In [1]: import numpy as np

In [2]: from numpy import linalg as LA

In [3]: np.set_printoptions(suppress=True, linewidth=160)

In [4]: M = np.loadtxt("mat.csv", delimiter=",")

In [5]: M
Out[5]: 
array([[ -3.,   7.,  -4.],
       [ -1.,   1.,   4.],
       [  8.,   8.,  10.],
       [ 16.,  12.,   2.],
       [ 20.,   8.,   6.],
       [ 11.,  10.,  14.],
       [  7.,   9.,  22.],
       [ 16.,  13.,  22.],
       [  7.,   5.,  17.],
       [  3.,   7.,  11.],
       [  0.,   3.,  14.],
       [ -3.,  -2.,  13.],
       [ -5.,  -6.,   5.],
       [ -3., -15.,  13.],
       [-11., -24.,  22.],
       [ -4., -21.,  17.],
       [ -9., -14.,  14.],
       [-17., -23.,   7.],
       [ -9., -16.,  16.],
       [-13., -24.,  20.],
       [-12., -23.,  21.],
       [-19., -14.,  26.],
       [-16., -11.,  25.]])

In [6]: M2 = M[0, 0] * M[1:] - np.outer(M[1:, 0], M[0])

In [7]: M2
Out[7]: 
array([[   0.,    4.,  -16.],
       [   0.,  -80.,    2.],
       [   0., -148.,   58.],
       [   0., -164.,   62.],
       [   0., -107.,    2.],
       [   0.,  -76.,  -38.],
       [   0., -151.,   -2.],
       [   0.,  -64.,  -23.],
       [   0.,  -42.,  -21.],
       [   0.,   -9.,  -42.],
       [   0.,   27.,  -51.],
       [   0.,   53.,  -35.],
       [   0.,   66.,  -51.],
       [   0.,  149., -110.],
       [   0.,   91.,  -67.],
       [   0.,  105.,  -78.],
       [   0.,  188.,  -89.],
       [   0.,  111.,  -84.],
       [   0.,  163., -112.],
       [   0.,  153., -111.],
       [   0.,  175., -154.],
       [   0.,  145., -139.]])

In [8]: np.flatnonzero(~M2.round(6).any(axis=1))
Out[8]: array([], dtype=int64)

In [9]: print(np.round(M[:, 0] / M[0, 0], 2))
[ 1.    0.33 -2.67 -5.33 -6.67 -3.67 -2.33 -5.33 -2.33 -1.   -0.    1.    1.67  1.    3.67  1.33  3.    5.67  3.    4.33  4.    6.33  5.33]

In [10]: E = np.loadtxt("sample16.csv", delimiter=",")

In [11]: E
Out[11]: 
array([[ 5.,  4.,  5.],
       [ 4.,  8.,  8.],
       [ 5.,  8., 19.]])

In [12]: x = np.ones(3)

In [13]: for _ in range(5):
    ...:     x = E @ x
    ...:     x /= LA.norm(x)
    ...:     print(round(x @ E @ x, 2))
    ...: 
25.06
25.17
25.17
25.17
25.17

In [14]: round(LA.eigvalsh(E)[-1], 2)
Out[14]: np.float64(25.17)

In [15]: th = np.radians(36)

In [16]: R = np.eye(3)

In [17]: R[2, 2] = R[0, 0] = np.cos(th)

In [18]: R[2, 0], R[0, 2] = -np.sin(th), np.sin(th)

In [19]: R.round(2)
Out[19]: 
array([[ 0.81,  0.  ,  0.59],
       [ 0.  ,  1.  ,  0.  ],
       [-0.59,  0.  ,  0.81]])

In [20]: M2 = E @ R.T

In [21]: np.round(LA.svd(E, compute_uv=False), 2), np.round(LA.svd(M2, compute_uv=False), 2)
Out[21]: (array([25.17,  4.63,  2.2 ]), array([25.17,  4.63,  2.2 ]))

In [22]: round(LA.det(R), 2), round(np.trace(R), 2)
Out[22]: (np.float64(1.0), np.float64(2.62))

In [23]: (R != 0).astype(int)
Out[23]: 
array([[1, 0, 1],
       [0, 1, 0],
       [1, 0, 1]])

In [24]: M2 = E / LA.norm(E, axis=1, keepdims=True)

In [25]: C2 = M2 @ M2.T

In [26]: round(float(np.degrees(np.arccos(np.clip(C2[1, 0], -1, 1)))), 2)
Out[26]: 19.32

In [27]: (C2 - 2 * np.eye(3)).round(6).argmax(axis=1)
Out[27]: array([1, 0, 1])

In [28]: np.argwhere(np.triu(np.abs(C2) > 0.95, 1))
Out[28]: array([], shape=(0, 2), dtype=int64)

In [29]: C2.round(2)
Out[29]: 
array([[1.  , 0.94, 0.88],
       [0.94, 1.  , 0.93],
       [0.88, 0.93, 1.  ]])

In [30]: m1 = np.load("block18.npy")

In [31]: m1
Out[31]: 
array([[0, 1],
       [7, 0]])

In [32]: O, evecs = LA.qr(m1[:, :1])[0], LA.qr(m1[:, 1:])[0]

In [33]: sig = LA.svd(O.T @ evecs, compute_uv=False)

In [34]: sig
Out[34]: array([0.])

In [35]: print((sig > 0.9).sum())
0

In [36]: print(np.round(LA.pinv(m1), 2))
[[0.   0.14]
 [1.   0.  ]]

In [37]: print(m1 @ m1.T)
[[ 1  0]
 [ 0 49]]

In [38]: np.round(LA.svd(m1, compute_uv=False), 2)
Out[38]: array([7., 1.])

In [39]: np.allclose(m1 @ m1.T, m1.T @ m1)
Out[39]: False

In [40]: round(np.abs(LA.eigvals(m1)).max(), 2)
Out[40]: np.float64(2.65)

In [41]: print(np.round(np.sort(np.abs(LA.eigvals(m1))), 2))
[2.65 2.65]

In [42]: (m1 + m1.T) / 2
Out[42]: 
array([[0., 4.],
       [4., 0.]])

In [43]: O, R = LA.qr(m1)

In [44]: np.abs(np.diag(R))
Out[44]: array([7., 1.])

In [45]: O @ R
Out[45]: 
array([[0., 1.],
       [7., 0.]])

In [46]: np.allclose(R.T @ R, m1.T @ m1)
Out[46]: True

In [47]: O
Out[47]: 
array([[ 0., -1.],
       [-1.,  0.]])

In [48]: print(abs(R[0, 0]), round(LA.norm(m1[:, 0]), 2))
7.0 7.0

In [49]: F = np.load("a.npy")

In [50]: F.round(2)
Out[50]: 
array([[-0.97, -0.26, -0.02],
       [ 0.25, -0.96,  0.13],
       [-0.05,  0.12,  0.99]])

In [51]: # keeps lengths

In [52]: w1 = np.array([[0, 5, 3], [5, -6, -6], [6, 4, -5]])

In [53]: c = np.array([3, 2, -3])

In [54]: hid = np.maximum(F @ w1 + c, 0)

In [55]: np.round((hid > 0).mean(axis=0), 2)
Out[55]: array([0.67, 0.67, 0.33])

In [56]: hid.round(2)
Out[56]: 
array([[1.6 , 0.  , 0.  ],
       [0.  , 9.54, 2.87],
       [9.55, 5.  , 0.  ]])

In [57]: W2 = np.array([[2, 5], [1, 2], [0, 6]])

In [58]: w1 @ W2
Out[58]: 
array([[  5,  28],
       [  4, -23],
       [ 16,   8]])

In [59]: print((hid @ W2).round(6).argmax(axis=1))
[1 1 1]

In [60]: r0 = np.array([0, 2])

In [61]: np.polyval(r0, F[2])
Out[61]: array([2., 2., 2.])

In [62]: np.round(np.kron(np.eye(2, dtype=int), F), 2)
Out[62]: 
array([[-0.97, -0.26, -0.02, -0.  , -0.  , -0.  ],
       [ 0.25, -0.96,  0.13,  0.  , -0.  ,  0.  ],
       [-0.05,  0.12,  0.99, -0.  ,  0.  ,  0.  ],
       [-0.  , -0.  , -0.  , -0.97, -0.26, -0.02],
       [ 0.  , -0.  ,  0.  ,  0.25, -0.96,  0.13],
       [-0.  ,  0.  ,  0.  , -0.05,  0.12,  0.99]])

In [63]: np.round(LA.det(2 * F), 2), np.round(LA.det(F), 2)
Out[63]: (np.float64(8.0), np.float64(1.0))

In [64]: print(round(float(np.einsum("ij,ji->", F, F)), 2))
2.74

In [65]: round(float(LA.det(F.T)), 2)
Out[65]: 1.0

In [66]: np.round(LA.eigvals(F), 2)
Out[66]: array([-0.97+0.26j, -0.97-0.26j,  1.  +0.j  ])

In [67]: np.round(LA.det(F[::-1]), 2)
Out[67]: np.float64(-1.0)

In [68]: x = np.array([0, 3, 0])

In [69]: round(float(LA.det(F)), 2)
Out[69]: 1.0

In [70]: [p for p in range(1, 25) if np.allclose(LA.matrix_power(F, p), np.eye(3))]
Out[70]: []

In [71]: J = np.load("w.npy")

In [72]: J
Out[72]: 
array([[2, 3, 0, 0],
       [3, 2, 0, 0],
       [0, 0, 2, 3],
       [0, 0, 3, 2]])

In [73]: # 2 blocks once reordered

In [74]: np.flatnonzero(LA.matrix_power((J != 0) + (J.T != 0) + np.eye(4), 4)[1])
Out[74]: array([0, 1])

In [75]: (J != 0).astype(int)
Out[75]: 
array([[1, 1, 0, 0],
       [1, 1, 0, 0],
       [0, 0, 1, 1],
       [0, 0, 1, 1]])

In [76]: np.round(np.sort(LA.eigvals(J).real), 2)
Out[76]: array([-1., -1.,  5.,  5.])

In [77]: A = np.load("m.npy")

In [78]: A
Out[78]: 
array([[ 2.19,  2.44, -0.24],
       [ 1.29,  1.66, -0.15],
       [-2.01, -2.42,  0.31],
       [-0.64, -0.85,  0.19],
       [-1.85, -2.57,  0.14],
       [-0.67, -0.6 ,  0.06],
       [-1.49, -1.73,  0.32],
       [-2.1 , -2.35,  0.23],
       [-0.09, -0.29, -0.16],
       [ 0.76,  0.88, -0.06],
       [-2.08, -2.31,  0.36],
       [-1.3 , -1.62,  0.07],
       [ 0.23, -0.05, -0.15],
       [ 2.27,  2.4 , -0.19],
       [-2.27, -2.49,  0.36],
       [-2.01, -2.46,  0.15],
       [-2.02, -2.49,  0.29],
       [-0.69, -0.81,  0.17],
       [-0.71, -0.97,  0.17]])

In [79]: rng = np.random.default_rng(877)

In [80]: M2 = A + rng.integers(-2, 3, (19, 1)) @ rng.integers(-2, 3, (1, 3))

In [81]: M2.round(2)
Out[81]: 
array([[ 2.19,  6.44, -2.24],
       [ 1.29, -0.34,  0.85],
       [-2.01, -6.42,  2.31],
       [-0.64,  1.15, -0.81],
       [-1.85, -0.57, -0.86],
       [-0.67, -4.6 ,  2.06],
       [-1.49, -3.73,  1.32],
       [-2.1 , -4.35,  1.23],
       [-0.09, -0.29, -0.16],
       [ 0.76,  4.88, -2.06],
       [-2.08,  1.69, -1.64],
       [-1.3 , -5.62,  2.07],
       [ 0.23, -0.05, -0.15],
       [ 2.27,  0.4 ,  0.81],
       [-2.27,  1.51, -1.64],
       [-2.01,  1.54, -1.85],
       [-2.02, -4.49,  1.29],
       [-0.69, -2.81,  1.17],
       [-0.71, -4.97,  2.17]])

In [82]: np.round(LA.svd(M2 - A, compute_uv=False), 2) + 0
Out[82]: array([14.83,  0.  ,  0.  ])

In [83]: np.round(M2 - A, 2)
Out[83]: 
array([[ 0.,  4., -2.],
       [ 0., -2.,  1.],
       [ 0., -4.,  2.],
       [ 0.,  2., -1.],
       [ 0.,  2., -1.],
       [ 0., -4.,  2.],
       [ 0., -2.,  1.],
       [ 0., -2.,  1.],
       [ 0.,  0.,  0.],
       [ 0.,  4., -2.],
       [ 0.,  4., -2.],
       [ 0., -4.,  2.],
       [ 0.,  0.,  0.],
       [ 0., -2.,  1.],
       [ 0.,  4., -2.],
       [ 0.,  4., -2.],
       [ 0., -2.,  1.],
       [ 0., -2.,  1.],
       [ 0., -4.,  2.]])

In [84]: LA.matrix_rank(M2 - A, tol=1e-8)
Out[84]: np.int64(1)

In [85]: M2 = np.c_[M[:, :1] @ np.array([[-1]]), np.array([2, 0, 2, 0, 2, -2, 0, 2, 1, -2, -1, -2, 1, -2, -2, 2, 1, 1, 1, 0, 2, 0, -2])]

In [86]: M2
Out[86]: 
array([[  3.,   2.],
       [  1.,   0.],
       [ -8.,   2.],
       [-16.,   0.],
       [-20.,   2.],
       [-11.,  -2.],
       [ -7.,   0.],
       [-16.,   2.],
       [ -7.,   1.],
       [ -3.,  -2.],
       [  0.,  -1.],
       [  3.,  -2.],
       [  5.,   1.],
       [  3.,  -2.],
       [ 11.,  -2.],
       [  4.,   2.],
       [  9.,   1.],
       [ 17.,   1.],
       [  9.,   1.],
       [ 13.,   0.],
       [ 12.,   2.],
       [ 19.,   0.],
       [ 16.,  -2.]])

In [87]: np.round(LA.lstsq(M, M2[:, 0])[0], 2) + 0
Out[87]: array([-1.,  0.,  0.])

In [88]: np.round(LA.norm(M2 - M @ LA.lstsq(M, M2)[0], axis=0), 2) + 0
Out[88]: array([0.  , 7.05])

In [89]: print(np.round(LA.norm(LA.qr(M)[0].T @ M2, axis=0) ** 2 / ((M2 ** 2).sum(axis=0) + 1e-12), 2))
[1.   0.08]

In [90]: O, evecs = LA.qr(E[:, :2])[0], LA.qr(E[:, 2:])[0]

In [91]: sig = LA.svd(O.T @ evecs, compute_uv=False)

In [92]: round(float(LA.norm(O @ O.T - evecs @ evecs.T, 2)), 2)
Out[92]: 1.0

In [93]: (sig > 0.9).sum()
Out[93]: np.int64(1)

In [94]: np.round(np.degrees(np.arccos(sig.clip(0, 1))), 2)
Out[94]: array([21.98])

In [95]: M2 = np.array([[2, -2], [-1, 1]])

In [96]: mat = M2 - M2.T

In [97]: print(mat)
[[ 0 -1]
 [ 1  0]]

In [98]: np.round(LA.norm(mat, axis=0), 2)
Out[98]: array([1., 1.])

In [99]: np.round(LA.svd(mat, compute_uv=False), 2)
Out[99]: array([1., 1.])

In [100]: w1 = np.array([[3, 4, -3], [5, 5, 2]])

In [101]: c = np.array([3, -2, 2])

In [102]: hid = np.maximum(mat @ w1 + c, 0)

In [103]: (hid > 0).astype(int)
Out[103]: 
array([[0, 0, 0],
       [1, 1, 0]])

In [104]: LA.matrix_rank(hid)
Out[104]: np.int64(1)

In [105]: W2 = np.array([[0, 7, 8], [-3, -4, -9], [8, -7, 9]])

In [106]: (hid @ W2).round(6).argmax(axis=1)
Out[106]: array([0, 1])

In [107]: hid @ W2
Out[107]: 
array([[ 0,  0,  0],
       [-6, 34, 30]])

In [108]: O = mat.astype(float).copy()

In [109]: for j in range(2):
     ...:     O[:, j] -= O[:, :j] @ (O[:, :j].T @ O[:, j])
     ...:     O[:, j] /= LA.norm(O[:, j])
     ...: 

In [110]: O.T @ mat
Out[110]: 
array([[1., 0.],
       [0., 1.]])

In [111]: O.T @ O
Out[111]: 
array([[1., 0.],
       [0., 1.]])

In [112]: r0, g = mat[0], mat[1]

In [113]: print(r0 @ g)
0

In [114]: p = (r0 @ g) / (r0 @ r0) * r0

In [115]: np.outer(r0, g)
Out[115]: 
array([[ 0,  0],
       [-1,  0]])

In [116]: p
Out[116]: array([ 0., -0.])

In [117]: print(round(LA.norm(r0 + g) ** 2 + LA.norm(r0 - g) ** 2, 2))
4.0

In [118]: W0 = np.loadtxt("dump.csv", delimiter=",")

In [119]: W0
Out[119]: 
array([[  2.58,   7.91,  -9.74],
       [ -1.49,  -1.9 ,   2.48],
       [  6.68,  27.63, -22.04],
       [ -0.65,   3.7 ,  -0.05],
       [ -1.38,  -2.28,   2.15],
       [ -7.69, -10.  ,  21.06],
       [ -5.07,  -6.88,  13.2 ],
       [  0.66,   3.26,  -3.97],
       [ -4.47,  -3.91,  11.4 ],
       [ -8.84, -10.83,  24.53],
       [  3.67,  20.8 , -13.  ],
       [ -2.49,  -0.95,   5.46],
       [ -6.08, -10.09,  16.24],
       [ -0.95,  -5.57,   0.85],
       [  0.25,   4.36,  -2.74],
       [  1.07,  11.25,  -5.21]])

In [120]: W2 = W0[[11, 14]].astype(float)

In [121]: for _ in range(3):
     ...:     idx = LA.norm(W0[:, None] - W2, axis=-1).argmin(axis=1)
     ...:     W2 = np.array([W0[idx == j].mean(axis=0) for j in range(2)])
     ...: 

In [122]: idx
Out[122]: array([1, 0, 1, 1, 0, 0, 0, 1, 0, 0, 1, 0, 0, 0, 1, 1])

In [123]: np.bincount(idx)
Out[123]: array([9, 7])

In [124]: print(np.round(W2[1] - W2[0], 2))
[  6.31  17.1  -18.93]

In [125]: W2.round(2)
Out[125]: 
array([[-4.27, -5.82, 10.82],
       [ 2.04, 11.27, -8.11]])

In [126]: cen = (W0 - W0.mean(axis=0)) / W0.std(axis=0)

In [127]: print(cen.std(axis=0))
[1. 1. 1.]

In [128]: np.argwhere(np.abs(cen) > 2)
Out[128]: 
array([[2, 0],
       [2, 1],
       [2, 2]])

In [129]: c = LA.lstsq(np.delete(cen, 2, axis=1), cen[:, 2])[0]

In [130]: np.abs(c).argmax()
Out[130]: np.int64(0)

In [131]: c.round(2) + 0
Out[131]: array([-1.,  0.])

In [132]: M2 = np.array([[2, 1, 1], [-1, -3, -3], [-3, 1, -1]])

In [133]: np.round(np.einsum("ij->j", W0), 2)
Out[133]: array([-24.2 ,  26.5 ,  40.62])

In [134]: proj = W0 @ LA.solve(W0.T @ W0, W0.T)

In [135]: np.round(proj @ W0[:, 0], 2)
Out[135]: array([ 2.58, -1.49,  6.68, -0.65, -1.38, -7.69, -5.07,  0.66, -4.47, -8.84,  3.67, -2.49, -6.08, -0.95,  0.25,  1.07])

In [136]: np.round(LA.eigvalsh(proj), 2) + 0
Out[136]: array([0., 0., 0., 0., 0., 0., 0., 0., 0., 0., 0., 0., 0., 1., 1., 1.])
